% ipython --no-banner

In [1]: import numpy as np

In [2]: np.set_printoptions(precision=1, suppress=True, linewidth=120)

In [3]: rnd = lambda a: np.round(a, 1) + 0

In [4]: mat = np.array([[2, 0, 3], [0, 1, -2], [0, -3, 1], [1, -3, -1]])

In [5]: mat[-1] = mat[0] + -2 * mat[1]

In [6]: mat
Out[6]: 
array([[ 2,  0,  3],
       [ 0,  1, -2],
       [ 0, -3,  1],
       [ 2, -2,  7]])

In [7]: T = np.stack([mat, 5 * mat, mat[::-1]])

In [8]: np.linalg.matrix_rank(T.reshape(3, -1))
Out[8]: np.int64(2)

In [9]: np.linalg.matrix_rank(T)
Out[9]: array([3, 3, 3])

In [10]: np.einsum("bij,cij->bc", T, T)
Out[10]: 
array([[  85,  425,   40],
       [ 425, 2125,  200],
       [  40,  200,   85]])

In [11]: T.shape
Out[11]: (3, 4, 3)

In [12]: rnd(np.linalg.norm(T, axis=(1, 2)))
Out[12]: array([ 9.2, 46.1,  9.2])

In [13]: rng = np.random.default_rng(5266)

In [14]: out = mat + rng.integers(-2, 3, (4, 2)) @ rng.integers(-2, 3, (2, 3))

In [15]: out
Out[15]: 
array([[ 5, -3,  1],
       [ 4, -3, -8],
       [ 2, -5, -3],
       [-1,  1, 11]])

In [16]: np.abs(out - mat).sum(axis=1)
Out[16]: array([ 8, 14,  8, 10])

In [17]: rnd(np.linalg.svd(out - mat, compute_uv=False))
Out[17]: array([12. ,  1.8,  0. ])

In [18]: P = mat @ np.linalg.solve(mat.T @ mat, mat.T)

In [19]: rnd(np.diag(P))
Out[19]: array([0.8, 0.3, 1. , 0.8])

In [20]: np.allclose(P @ P, P)
Out[20]: True

In [21]: np.trace(P)
Out[21]: np.float64(3.0)

In [22]: rnd((np.eye(4) - P) @ mat)
Out[22]: 
array([[0., 0., 0.],
       [0., 0., 0.],
       [0., 0., 0.],
       [0., 0., 0.]])

In [23]: Q, vecs = np.linalg.qr(mat[:, :1])[0], np.linalg.qr(mat[:, 1:])[0]

In [24]: s = np.linalg.svd(Q.T @ vecs, compute_uv=False)

In [25]: rnd(np.degrees(np.arccos(s.clip(0, 1))))
Out[25]: array([22.3])
